$ python -q
>>> import numpy as np
>>> import numpy.linalg as la
>>> np.set_printoptions(suppress=True, linewidth=200)
>>> arr = np.load("out6.npy")
>>> arr.round(3)
array([[ 0.809,  0.588,  0.   ,  0.   ,  0.   ,  0.   ,  0.   ],
       [-0.588,  0.809,  0.   ,  0.   ,  0.   ,  0.   ,  0.   ],
       [ 0.   ,  0.   ,  1.   ,  0.   ,  0.   ,  0.   ,  0.   ],
       [ 0.   ,  0.   ,  0.   ,  1.   ,  0.   ,  0.   ,  0.   ],
       [ 0.   ,  0.   ,  0.   ,  0.   ,  1.   ,  0.   ,  0.   ],
       [ 0.   ,  0.   ,  0.   ,  0.   ,  0.   ,  1.   ,  0.   ],
       [ 0.   ,  0.   ,  0.   ,  0.   ,  0.   ,  0.   ,  1.   ]])
>>> np.round(arr @ arr, 3)
array([[ 0.309,  0.951,  0.   ,  0.   ,  0.   ,  0.   ,  0.   ],
       [-0.951,  0.309,  0.   ,  0.   ,  0.   ,  0.   ,  0.   ],
       [ 0.   ,  0.   ,  1.   ,  0.   ,  0.   ,  0.   ,  0.   ],
       [ 0.   ,  0.   ,  0.   ,  1.   ,  0.   ,  0.   ,  0.   ],
       [ 0.   ,  0.   ,  0.   ,  0.   ,  1.   ,  0.   ,  0.   ],
       [ 0.   ,  0.   ,  0.   ,  0.   ,  0.   ,  1.   ,  0.   ],
       [ 0.   ,  0.   ,  0.   ,  0.   ,  0.   ,  0.   ,  1.   ]])
>>> round(float(la.det(arr)), 3)
1.0
>>> (la.matrix_power((arr != 0) + (arr.T != 0) + np.eye(7), 7) > 0).astype(int)
array([[1, 1, 0, 0, 0, 0, 0],
       [1, 1, 0, 0, 0, 0, 0],
       [0, 0, 1, 0, 0, 0, 0],
       [0, 0, 0, 1, 0, 0, 0],
       [0, 0, 0, 0, 1, 0, 0],
       [0, 0, 0, 0, 0, 1, 0],
       [0, 0, 0, 0, 0, 0, 1]])
>>> vec = np.array([2, 0, 2, 3, 1, 1, 1])
>>> np.round(np.sort(np.abs(np.degrees(np.angle(la.eigvals(arr))))), 3)
array([ 0.,  0.,  0.,  0.,  0., 36., 36.])
>>> np.round(la.det(arr), 3)
np.float64(1.0)
>>> A = np.array([[3, 0, 0, 0, 0, 0, 0],
...     [0, 4, 0, 0, 0, 0, 0],
...     [0, 0, 4, 0, 0, 0, 0],
...     [0, 0, 0, 0, 0, 0, 0],
...     [0, 0, 0, 0, 6, 0, 0],
...     [0, 0, 0, 0, 0, -9, 0],
...     [0, 0, 0, 0, 0, 0, -6]])
>>> evals, vecs = la.eigh(A)
>>> vec = np.array([-2, 1, 0, 2, 1, -1, -2])
>>> round(float(vec @ A @ vec / (vec @ vec)), 3), evals[0], evals[-1]
(-0.733, np.float64(-9.0), np.float64(6.0))
>>> np.round(la.eigvalsh(A[1:, 1:]), 3)
array([-9., -6.,  0.,  4.,  4.,  6.])
>>> vec @ A @ vec
np.int64(-11)
>>> E = np.array([[-12, 4, 12, 32, -36, -4],
...     [-6, 2, 6, 16, -18, -2],
...     [-27, 9, 27, 72, -81, -9]])
>>> [round(float(x), 3) for x in la.svd(E, compute_uv=False)[:3]]
[129.093, 0.0, 0.0]
>>> np.argsort(-la.norm(E, axis=0).round(6), kind="stable")[:3]
array([4, 3, 0])
>>> la.matrix_rank(E, rtol=0.1)
np.int64(1)
>>> E.ravel(order="F")
array([-12,  -6, -27,   4,   2,   9,  12,   6,  27,  32,  16,  72, -36, -18, -81,  -4,  -2,  -9])
>>> E.reshape(3, 7)
Traceback (most recent call last):
  File "<python-input-22>", line 1, in <module>
    E.reshape(3, 7)
    ~~~~~~~~~^^^^^^
ValueError: cannot reshape array of size 18 into shape (3,7)
>>> blk = E.reshape(3, 2, -1)
>>> blk.sum(axis=1)
array([[ 20, -32,   8],
       [ 10, -16,   4],
       [ 45, -72,  18]])
>>> blk[:, 0]
array([[-12,   4,  12],
       [ -6,   2,   6],
       [-27,   9,  27]])
>>> np.swapaxes(blk, 1, 2)[1]
array([[ -6,  16],
       [  2, -18],
       [  6,  -2]])
>>> Uu, sigma, VT = la.svd(E)
>>> vecs = VT[:(sigma > 1e-8).sum()]
>>> rng = np.random.default_rng(397053)
>>> vec = E[2] + 3 * E[1] + rng.integers(2) * np.eye(6)[1]
>>> vec
array([ -45.,   15.,   45.,  120., -135.,  -15.])
>>> np.round(vecs.T @ vecs, 3)
array([[ 0.055, -0.018, -0.055, -0.145,  0.164,  0.018],
       [-0.018,  0.006,  0.018,  0.048, -0.055, -0.006],
       [-0.055,  0.018,  0.055,  0.145, -0.164, -0.018],
       [-0.145,  0.048,  0.145,  0.388, -0.436, -0.048],
       [ 0.164, -0.055, -0.164, -0.436,  0.491,  0.055],
       [ 0.018, -0.006, -0.018, -0.048,  0.055,  0.006]])
>>> u = np.array([0, 0, 3, 3, 1, 1, -1])
>>> other = arr + np.outer(u, np.eye(7)[5])
>>> other.round(3)
array([[ 0.809,  0.588,  0.   ,  0.   ,  0.   ,  0.   ,  0.   ],
       [-0.588,  0.809,  0.   ,  0.   ,  0.   ,  0.   ,  0.   ],
       [ 0.   ,  0.   ,  1.   ,  0.   ,  0.   ,  3.   ,  0.   ],
       [ 0.   ,  0.   ,  0.   ,  1.   ,  0.   ,  3.   ,  0.   ],
       [ 0.   ,  0.   ,  0.   ,  0.   ,  1.   ,  1.   ,  0.   ],
       [ 0.   ,  0.   ,  0.   ,  0.   ,  0.   ,  2.   ,  0.   ],
       [ 0.   ,  0.   ,  0.   ,  0.   ,  0.   , -1.   ,  1.   ]])
>>> np.round(la.det(other) / la.det(arr), 3), np.round(1 + la.solve(arr, u)[5], 3)
(np.float64(2.0), np.float64(2.0))
>>> other = np.array([[-2, 0], [0, 1]])
>>> C = np.array([[-4, -5], [-2, 0]])
>>> M = np.kron(other, C)
>>> M
array([[ 8, 10,  0,  0],
       [ 4,  0,  0,  0],
       [ 0,  0, -4, -5],
       [ 0,  0, -2,  0]])
>>> th = np.radians(72)
>>> R = np.eye(4)
>>> R[2, 2] = R[3, 3] = np.cos(th)
>>> R[2, 3], R[3, 2] = -np.sin(th), np.sin(th)
>>> R.round(3)
array([[ 1.   ,  0.   ,  0.   ,  0.   ],
       [ 0.   ,  1.   ,  0.   ,  0.   ],
       [ 0.   ,  0.   ,  0.309, -0.951],
       [ 0.   ,  0.   ,  0.951,  0.309]])
>>> other = M @ R.T
>>> np.allclose(la.norm(M, axis=1), la.norm(other, axis=1))
True
>>> np.round(np.abs(other - M).max(axis=0), 3)
array([0.   , 0.   , 7.519, 1.902])
>>> np.allclose(M @ M.T, other @ other.T)
True
>>> mat = np.array([[0, 0, 0, 1], [1, 0, 0, 0], [0, 0, 1, 0], [0, 1, 0, 0]])
>>> (la.matrix_power((mat != 0) + (mat.T != 0) + np.eye(4), 4) > 0).astype(int)
array([[1, 1, 0, 1],
       [1, 1, 0, 1],
       [0, 0, 1, 0],
       [1, 1, 0, 1]])
>>> np.flatnonzero(la.matrix_power((mat != 0) + (mat.T != 0) + np.eye(4), 4)[1])
array([0, 1, 3])
>>> round(la.det(mat), 3)
np.float64(1.0)
>>> feats = np.load("w.npy")
>>> feats.round(3)
array([[ 0.453, -0.627, -1.813,  0.182, -0.282],
       [ 1.813, -0.107,  0.403,  0.216,  0.702],
       [-0.604, -1.509,  0.25 ,  0.427,  1.055],
       [ 0.302, -0.876,  0.678,  0.651, -1.503],
       [ 0.227, -0.743,  0.167, -1.82 , -0.234]])
>>> vec = np.array([0, 0, 1, 0, 2])
>>> rhs = feats @ vec
>>> rhs.round(3)
array([-2.377,  1.807,  2.36 , -2.328, -0.302])
>>> np.round(la.solve(feats.T, feats[2]), 3) + 0
array([0., 0., 1., 0., 0.])
>>> idx = rng.permutation(4)
>>> idx
array([0, 1, 3, 2])
>>> other = M[idx][:, idx]
>>> np.diag(other)
array([ 8,  0,  0, -4])
>>> np.round(la.det(other), 3), round(la.det(M[idx]), 3)
(np.float64(400.0), np.float64(-400.0))
>>> Q, R = la.qr(feats)
>>> np.round(np.abs(np.diag(R)), 3)
array([2., 2., 2., 2., 2.])
>>> np.trace(Q @ Q.T)
np.float64(5.0)
>>> R.round(3) + 0
array([[-2.,  0.,  0.,  0.,  0.],
       [ 0., -2.,  0.,  0.,  0.],
       [ 0.,  0., -2.,  0.,  0.],
       [ 0.,  0.,  0., -2.,  0.],
       [ 0.,  0.,  0.,  0., -2.]])
>>> np.allclose(R.T @ R, feats.T @ feats)
True
>>> Q.shape, R.shape
((5, 5), (5, 5))
>>> round(feats[:, 2] @ feats[:, 1], 3)
np.float64(-0.0)
>>> np.round(la.norm(feats, axis=0), 3)
array([2., 2., 2., 2., 2.])
>>> np.round(feats @ feats.T, 3) + 0
array([[4., 0., 0., 0., 0.],
       [0., 4., 0., 0., 0.],
       [0., 0., 4., 0., 0.],
       [0., 0., 0., 4., 0.],
       [0., 0., 0., 0., 4.]])
>>> W0 = np.cumsum(np.array([[6, 2, 5],
...     [1, -7, 7],
...     [0, -8, 0],
...     [-6, -9, 1],
...     [-3, 8, 3],
...     [2, 4, -4],
...     [-8, -6, 5],
...     [-6, -4, 6],
...     [1, 6, -2],
...     [6, 1, -7],
...     [-2, 5, 5],
...     [-8, -1, -1],
...     [-2, 3, -4],
...     [0, -8, -7],
...     [-2, -6, -3],
...     [9, 7, 1],
...     [-6, -3, 2]]), axis=0)
>>> W0
array([[  6,   2,   5],
       [  7,  -5,  12],
       [  7, -13,  12],
       [  1, -22,  13],
       [ -2, -14,  16],
       [  0, -10,  12],
       [ -8, -16,  17],
       [-14, -20,  23],
       [-13, -14,  21],
       [ -7, -13,  14],
       [ -9,  -8,  19],
       [-17,  -9,  18],
       [-19,  -6,  14],
       [-19, -14,   7],
       [-21, -20,   4],
       [-12, -13,   5],
       [-18, -16,   7]])
>>> other = np.c_[W0[:, :1] @ np.array([[-2]]), np.array([0, 2, 3, 2, 3, 0, 0, 1, 0, 1, 3, 3, 0, 2, 0, 2, 0])]
>>> other
array([[-12,   0],
       [-14,   2],
       [-14,   3],
       [ -2,   2],
       [  4,   3],
       [  0,   0],
       [ 16,   0],
       [ 28,   1],
       [ 26,   0],
       [ 14,   1],
       [ 18,   3],
       [ 34,   3],
       [ 38,   0],
       [ 38,   2],
       [ 42,   0],
       [ 24,   2],
       [ 36,   0]])
>>> np.round(la.norm(la.qr(W0)[0].T @ other, axis=0) ** 2 / ((other ** 2).sum(axis=0) + 1e-12), 3)
array([1.   , 0.552])
>>> np.round(la.norm(other - W0 @ la.lstsq(W0, other)[0], axis=0), 3) + 0
array([0.   , 4.919])
>>> la.matrix_rank(np.c_[W0, other])
np.int64(4)
>>> np.round(la.lstsq(W0, other[:, 0])[0], 3) + 0
array([-2.,  0.,  0.])
>>> la.lstsq(E[:-1].T, E[-1])[2]
np.int32(1)
>>> np.abs(np.diag(la.qr(E)[1])) > 1e-9
array([ True, False, False])
>>> np.unique(E.round(6), axis=0).shape
(3, 6)
>>> round(float(np.trace(la.pinv(E) @ E)), 3)
1.0
>>> K = -2 * np.eye(3) + np.eye(3, k=1)
>>> K
array([[-2.,  1.,  0.],
       [ 0., -2.,  1.],
       [ 0.,  0., -2.]])
>>> vec = np.array([1, 7, 6, -5, 1, 6, 0])
>>> rhs = arr @ vec
>>> rhs.round(3)
array([ 4.924,  5.075,  6.   , -5.   ,  1.   ,  6.   ,  0.   ])
>>> np.round(la.solve(arr, rhs + arr[:, 0]), 3)
array([ 2.,  7.,  6., -5.,  1.,  6.,  0.])
>>> np.round(la.solve(arr.T, arr[6]), 3)
array([0., 0., 0., 0., 0., 0., 1.])
